$ python3 -q
>>> import numpy as np
>>> np.set_printoptions(precision=3, suppress=True, linewidth=120, floatmode="fixed")
>>> feats = np.load("block6.npy")
>>> feats
array([[0.200, 0.200, 0.100, 0.500],
       [0.357, 0.143, 0.357, 0.143],
       [0.222, 0.222, 0.444, 0.111],
       [0.143, 0.357, 0.214, 0.286]])
>>> # rows sum to 1
>>> x0 = np.array([-1, 2, 3, -2])
>>> y = feats @ x0
>>> coef, lr = np.zeros(4), 1 / np.linalg.norm(feats, 2) ** 2
>>> for i in range(150):
...     coef -= lr * feats.T @ (feats @ coef - y)
...     if i % 50 == 0: print(i, round(np.linalg.norm(feats @ coef - y), 3))
... 
0 1.127
50 0.082
100 0.027
>>> print(round(float(np.linalg.cond(feats)), 3))
14.55
>>> other = feats / np.linalg.norm(feats, axis=1, keepdims=True)
>>> C2 = other @ other.T
>>> C2[3]
array([0.864, 0.768, 0.816, 1.000])
>>> np.argwhere(np.triu(np.abs(C2) > 0.95, 1))
array([], shape=(0, 2), dtype=int64)
>>> C2
array([[1.000, 0.653, 0.583, 0.864],
       [0.653, 1.000, 0.945, 0.768],
       [0.583, 0.945, 1.000, 0.816],
       [0.864, 0.768, 0.816, 1.000]])
>>> (C2 - 2 * np.eye(4)).round(6).argmax(axis=1)
array([3, 2, 1, 0])
>>> hat = np.triu(np.array([[2, -1, -3, -2], [-1, -2, 3, -2], [2, -1, 1, 0], [-2, 0, -3, -2]]), 1) + np.eye(4)
>>> other = hat @ feats @ np.linalg.inv(hat)
>>> np.linalg.matrix_rank(other)
np.int64(4)
>>> np.poly(other)
array([ 1.000, -1.073,  0.087, -0.019,  0.006])
>>> round(np.linalg.det(other), 3)
np.float64(0.006)
>>> arr = np.array([[1.0, 7.0, -6.0], [-2.0, 16.0, -12.0], [-2.0, 7.0, -3.0]])
>>> other = np.linalg.inv(arr)
>>> np.allclose(other, arr.T)
False
>>> np.linalg.inv(other)
array([[  1.000,   7.000,  -6.000],
       [ -2.000,  16.000, -12.000],
       [ -2.000,   7.000,  -3.000]])
>>> f = np.array([8, 7])
>>> np.polyval(f, arr[2])
array([ -9.000,  63.000, -17.000])
>>> np.array([np.convolve(row, f, "same") for row in arr])
array([[  8.000,  63.000,   1.000],
       [-16.000, 114.000,  16.000],
       [-16.000,  42.000,  25.000]])
>>> np.convolve(arr[2], f)
array([-16.000,  42.000,  25.000, -21.000])
>>> print(np.correlate(arr[2], arr[0], "full"))
[ 12.000 -56.000  65.000 -14.000  -3.000]
>>> print(np.cross(arr[2, :3], arr[0, :3]))
[-21.000 -15.000 -21.000]
>>> other = np.array([[0, 2], [1, 2], [1, 1], [2, 0], [0, 3]])
>>> K = np.block([[np.zeros((5, 5)), other], [other.T, np.zeros((2, 2))]])
>>> K
array([[0.000, 0.000, 0.000, 0.000, 0.000, 0.000, 2.000],
       [0.000, 0.000, 0.000, 0.000, 0.000, 1.000, 2.000],
       [0.000, 0.000, 0.000, 0.000, 0.000, 1.000, 1.000],
       [0.000, 0.000, 0.000, 0.000, 0.000, 2.000, 0.000],
       [0.000, 0.000, 0.000, 0.000, 0.000, 0.000, 3.000],
       [0.000, 1.000, 1.000, 2.000, 0.000, 0.000, 0.000],
       [2.000, 2.000, 1.000, 0.000, 3.000, 0.000, 0.000]])
>>> x0 = np.array([0, 1, 1, 0])
>>> y = feats @ x0
>>> y
array([0.300, 0.500, 0.667, 0.571])
>>> np.round(np.linalg.solve(feats, y), 3) + 0
array([0.000, 1.000, 1.000, 0.000])
>>> np.linalg.solve(feats.T, feats[0])
array([ 1.000,  0.000, -0.000,  0.000])
>>> left, sig, vt = np.linalg.svd(K)
>>> np.argmax(sig[:-1] / (sig[1:] + 1e-6)) + 1
np.int64(4)
>>> other = left[:, :4] @ np.diag(sig[:4]) @ vt[:4]
>>> np.linalg.matrix_rank(K, rtol=0.05)
np.int64(4)
>>> round(np.abs(K - other).max(), 3)
np.float64(0.0)
>>> np.round(np.linalg.norm(K - other, 2), 3), round(sig[4], 3)
(np.float64(0.0), np.float64(0.0))
>>> left, sig, vt = np.linalg.svd(K)
>>> vecs = vt[:(sig > 1e-8).sum()]
>>> rng = np.random.default_rng(602)
>>> x0 = K[1] + -2 * K[4] + rng.integers(2) * np.eye(7)[6]
>>> x0
array([ 0.000,  0.000,  0.000,  0.000,  0.000,  1.000, -4.000])
>>> np.allclose(vecs.T @ vecs @ x0, x0)
True
>>> np.round(vecs.T @ vecs, 3) + 0
array([[ 0.242,  0.182,  0.061, -0.121,  0.364,  0.000,  0.000],
       [ 0.182,  0.303,  0.212,  0.242,  0.273,  0.000,  0.000],
       [ 0.061,  0.212,  0.182,  0.303,  0.091,  0.000,  0.000],
       [-0.121,  0.242,  0.303,  0.727, -0.182,  0.000,  0.000],
       [ 0.364,  0.273,  0.091, -0.182,  0.545,  0.000,  0.000],
       [ 0.000,  0.000,  0.000,  0.000,  0.000,  1.000,  0.000],
       [ 0.000,  0.000,  0.000,  0.000,  0.000,  0.000,  1.000]])
>>> round(float(np.linalg.norm(x0 - vecs.T @ vecs @ x0)), 3)
0.0
>>> np.linalg.matrix_rank(np.vstack([K, x0]))
np.int64(4)
>>> np.all(np.linalg.eigvalsh(K) > 0)
np.False_
>>> X = np.arange(42).reshape(7, 6) + 3
>>> X
array([[ 3,  4,  5,  6,  7,  8],
       [ 9, 10, 11, 12, 13, 14],
       [15, 16, 17, 18, 19, 20],
       [21, 22, 23, 24, 25, 26],
       [27, 28, 29, 30, 31, 32],
       [33, 34, 35, 36, 37, 38],
       [39, 40, 41, 42, 43, 44]])
>>> # null space of dimension 4
>>> Q, r_ = np.linalg.qr(feats)
>>> print(round(float(abs(r_[0, 0])), 3), round(float(np.linalg.norm(feats[:, 0])), 3))
0.487 0.487
>>> Q.shape, r_.shape
((4, 4), (4, 4))
>>> np.round(Q.T @ Q, 3) + 0
array([[1.000, 0.000, 0.000, 0.000],
       [0.000, 1.000, 0.000, 0.000],
       [0.000, 0.000, 1.000, 0.000],
       [0.000, 0.000, 0.000, 1.000]])
>>> np.linalg.lstsq(X[:-1].T, X[-1])[2]
np.int32(2)
>>> np.unique(X.round(6), axis=0).shape
(7, 6)
>>> np.abs(np.diag(np.linalg.qr(X)[1])) > 1e-9
array([ True,  True, False, False, False, False])
>>> theta = np.radians(36)
>>> r_ = np.eye(7)
>>> r_[4, 4] = r_[2, 2] = np.cos(theta)
>>> r_[4, 2], r_[2, 4] = -np.sin(theta), np.sin(theta)
>>> r_
array([[ 1.000,  0.000,  0.000,  0.000,  0.000,  0.000,  0.000],
       [ 0.000,  1.000,  0.000,  0.000,  0.000,  0.000,  0.000],
       [ 0.000,  0.000,  0.809,  0.000,  0.588,  0.000,  0.000],
       [ 0.000,  0.000,  0.000,  1.000,  0.000,  0.000,  0.000],
       [ 0.000,  0.000, -0.588,  0.000,  0.809,  0.000,  0.000],
       [ 0.000,  0.000,  0.000,  0.000,  0.000,  1.000,  0.000],
       [ 0.000,  0.000,  0.000,  0.000,  0.000,  0.000,  1.000]])
>>> other = K @ r_.T
>>> np.round(np.linalg.svd(K, compute_uv=False), 3) + 0, np.round(np.linalg.svd(other, compute_uv=False), 3) + 0
(array([4.325, 4.325, 2.300, 2.300, 0.000, 0.000, 0.000]), array([4.325, 4.325, 2.300, 2.300, 0.000, 0.000, 0.000]))
>>> other
array([[ 0.000,  0.000,  0.000,  0.000,  0.000,  0.000,  2.000],
       [ 0.000,  0.000,  0.000,  0.000,  0.000,  1.000,  2.000],
       [ 0.000,  0.000,  0.000,  0.000,  0.000,  1.000,  1.000],
       [ 0.000,  0.000,  0.000,  0.000,  0.000,  2.000,  0.000],
       [ 0.000,  0.000,  0.000,  0.000,  0.000,  0.000,  3.000],
       [ 0.000,  1.000,  0.809,  2.000, -0.588,  0.000,  0.000],
       [ 2.000,  2.000,  2.572,  0.000,  1.839,  0.000,  0.000]])
>>> left, sig, vt = np.linalg.svd(X)
>>> print(np.argmax(sig[:-1] / (sig[1:] + 1e-6)) + 1)
2
>>> print(sig.round(3) + 0)
[171.288   5.025   0.000   0.000   0.000   0.000]
>>> other = left[:, :2] @ np.diag(sig[:2]) @ vt[:2]
>>> round(float(np.linalg.norm(X - other, 2)), 3), round(float(sig[2]), 3)
(0.0, 0.0)
>>> round(np.abs(X - other).max(), 3)
np.float64(0.0)
>>> t3 = np.stack([X, 4 * X, X[::-1]])
>>> np.linalg.matrix_rank(t3.reshape(3, -1))
np.int64(2)
>>> np.linalg.norm(t3, axis=(1, 2))
array([171.362, 685.449, 171.362])
>>> t3.sum(axis=0)
array([[ 54,  60,  66,  72,  78,  84],
       [ 78,  84,  90,  96, 102, 108],
       [102, 108, 114, 120, 126, 132],
       [126, 132, 138, 144, 150, 156],
       [150, 156, 162, 168, 174, 180],
       [174, 180, 186, 192, 198, 204],
       [198, 204, 210, 216, 222, 228]])
>>> np.einsum("bij,cij->bc", t3, t3)
array([[ 29365, 117460,  17269],
       [117460, 469840,  69076],
       [ 17269,  69076,  29365]])
>>> m1 = np.array([[0, 3, -4, 1, 0],
...     [-4, 1, 1, 5, 2],
...     [3, 5, 0, 0, -2],
...     [4, -1, 2, 5, -4]])
>>> m1
array([[ 0,  3, -4,  1,  0],
       [-4,  1,  1,  5,  2],
       [ 3,  5,  0,  0, -2],
       [ 4, -1,  2,  5, -4]])
>>> other = np.array([[1, 1], [-2, 1]])
>>> Z = np.kron(other, m1)
>>> np.linalg.matrix_rank(Z)
np.int64(8)
>>> round(np.linalg.norm(Z, 2), 3), np.round(np.linalg.norm(other, 2) * np.linalg.norm(m1, 2), 3)
(np.float64(19.224), np.float64(19.224))
>>> Z.shape
(8, 10)
>>> print(Z)
[[  0   3  -4   1   0   0   3  -4   1   0]
 [ -4   1   1   5   2  -4   1   1   5   2]
 [  3   5   0   0  -2   3   5   0   0  -2]
 [  4  -1   2   5  -4   4  -1   2   5  -4]
 [  0  -6   8  -2   0   0   3  -4   1   0]
 [  8  -2  -2 -10  -4  -4   1   1   5   2]
 [ -6 -10   0   0   4   3   5   0   0  -2]
 [ -8   2  -4 -10   8   4  -1   2   5  -4]]
>>> f = np.array([0, -4])
>>> np.polyval(f, m1[1])
array([-4, -4, -4, -4, -4])
>>> print(np.cross(m1[1, :3], m1[3, :3]))
[ 3 12  0]
>>> print(np.convolve(m1[1], f))
[  0  16  -4  -4 -20  -8]
>>> W = np.array([[0, 2, 1, 1, 1],
...     [0, 1, 1, 2, 0],
...     [1, 2, 1, 0, 1],
...     [1, 1, 2, 0, 0],
...     [0, 2, 1, 2, 2]])
>>> coef = np.array([3, 3, 0, -1, 3])
>>> H = np.maximum(m1 @ W + coef, 0)
>>> (H > 0).mean(axis=0)
array([0.750, 0.750, 1.000, 0.750, 0.750])
>>> np.linalg.matrix_rank(H)
np.int64(4)
>>> Z = np.array([[3, 2, 0], [0, -1, 3], [3, -3, 0], [-3, -3, -1], [-3, 3, -1]])
>>> W @ Z
array([[ -3,  -5,   4],
       [ -3, -10,   1],
       [  3,   0,   5],
       [  9,  -5,   3],
       [ -9,  -5,   2]])
>>> H @ Z
array([[-12, -18,  -5],
       [ 42, -10,  16],
       [ -3, -40,  20],
       [ 60, -21,  32]])
>>> print((H @ Z).round(6).argmax(axis=1))
[2 0 2 0]
>>> x0 = np.array([5, -2, -2, -3, -4])
>>> h = np.maximum(m1 @ x0, 0)
>>> print(h)
[ 0  0 13 19]
>>> np.maximum(m1 @ (3 * x0), 0)
array([ 0,  0, 39, 57])
>>> np.maximum(m1 @ x0, 0) - np.maximum(-m1 @ x0, 0)
array([ -1, -47,  13,  19])
>>> data = np.array([[-1, 1, 0, 1],
...     [2, -2, 2, 0],
...     [-1, 2, -1, 1],
...     [-2, 1, -2, 2],
...     [-2, -2, -1, 0],
...     [2, 2, 0, 1]])
>>> data
array([[-1,  1,  0,  1],
       [ 2, -2,  2,  0],
       [-1,  2, -1,  1],
       [-2,  1, -2,  2],
       [-2, -2, -1,  0],
       [ 2,  2,  0,  1]])
>>> left, sig, vt = np.linalg.svd(X)
>>> vecs = vt[:(sig > 1e-8).sum()]
>>> x0 = X[6] + 5 * X[2] + rng.integers(2) * np.eye(6)[1]
>>> x0
array([114.000, 120.000, 126.000, 132.000, 138.000, 144.000])
>>> np.allclose(vecs.T @ vecs @ x0, x0)
True
>>> print(np.linalg.matrix_rank(np.vstack([X, x0])))
2
>>> print(vecs.T @ vecs)
[[ 0.524  0.381  0.238  0.095 -0.048 -0.190]
 [ 0.381  0.295  0.210  0.124  0.038 -0.048]
 [ 0.238  0.210  0.181  0.152  0.124  0.095]
 [ 0.095  0.124  0.152  0.181  0.210  0.238]
 [-0.048  0.038  0.124  0.210  0.295  0.381]
 [-0.190 -0.048  0.095  0.238  0.381  0.524]]
>>> x0 = np.array([2, -2, -1, 0])
>>> h = np.maximum(data @ x0, 0)
>>> np.maximum(data @ (3 * x0), 0)
array([ 0, 18,  0,  0,  3,  0])
>>> h
array([0, 6, 0, 0, 1, 0])
>>> other = np.c_[data[:, :2] @ np.array([[0, 2], [1, 2]]), np.array([-4, -2, -2, -1, 3, 3])]
>>> print(other)
[[ 1  0 -4]
 [-2  0 -2]
 [ 2  2 -2]
 [ 1 -2 -1]
 [-2 -8  3]
 [ 2  8  3]]
>>> np.linalg.matrix_rank(other)
np.int64(3)
>>> np.round(np.linalg.lstsq(data, other[:, 0])[0], 3) + 0
array([0.000, 1.000, 0.000, 0.000])
>>> np.linalg.matrix_rank(np.c_[data, other])
np.int64(5)
>>> theta = np.deg2rad(30)
>>> M = np.eye(3)
>>> M[np.ix_([2, 1], [2, 1])] = [[np.cos(theta), -np.sin(theta)], [np.sin(theta), np.cos(theta)]]
>>> print(M)
[[ 1.000  0.000  0.000]
 [ 0.000  0.866  0.500]
 [ 0.000 -0.500  0.866]]
>>> Q, r_ = np.linalg.qr(arr)
>>> print(Q @ r_)
[[  1.000   7.000  -6.000]
 [ -2.000  16.000 -12.000]
 [ -2.000   7.000  -3.000]]
>>> Q.shape, r_.shape
((3, 3), (3, 3))
>>> r_
array([[ -3.000,  13.000,  -8.000],
       [  0.000, -13.601,  11.102],
       [  0.000,   0.000,   1.323]])
>>> idx = rng.permutation(3)
>>> other = M[:, idx] * rng.choice([-1, 1], 3)
>>> other
array([[ 0.000,  0.000,  1.000],
       [ 0.866,  0.500,  0.000],
       [-0.500,  0.866,  0.000]])
>>> left, _, vt = np.linalg.svd(M.T @ other)
>>> np.round(np.linalg.lstsq(M, other)[0], 3) + 0
array([[0.000, 0.000, 1.000],
       [1.000, 0.000, 0.000],
       [0.000, 1.000, 0.000]])
>>> print(idx)
[1 2 0]
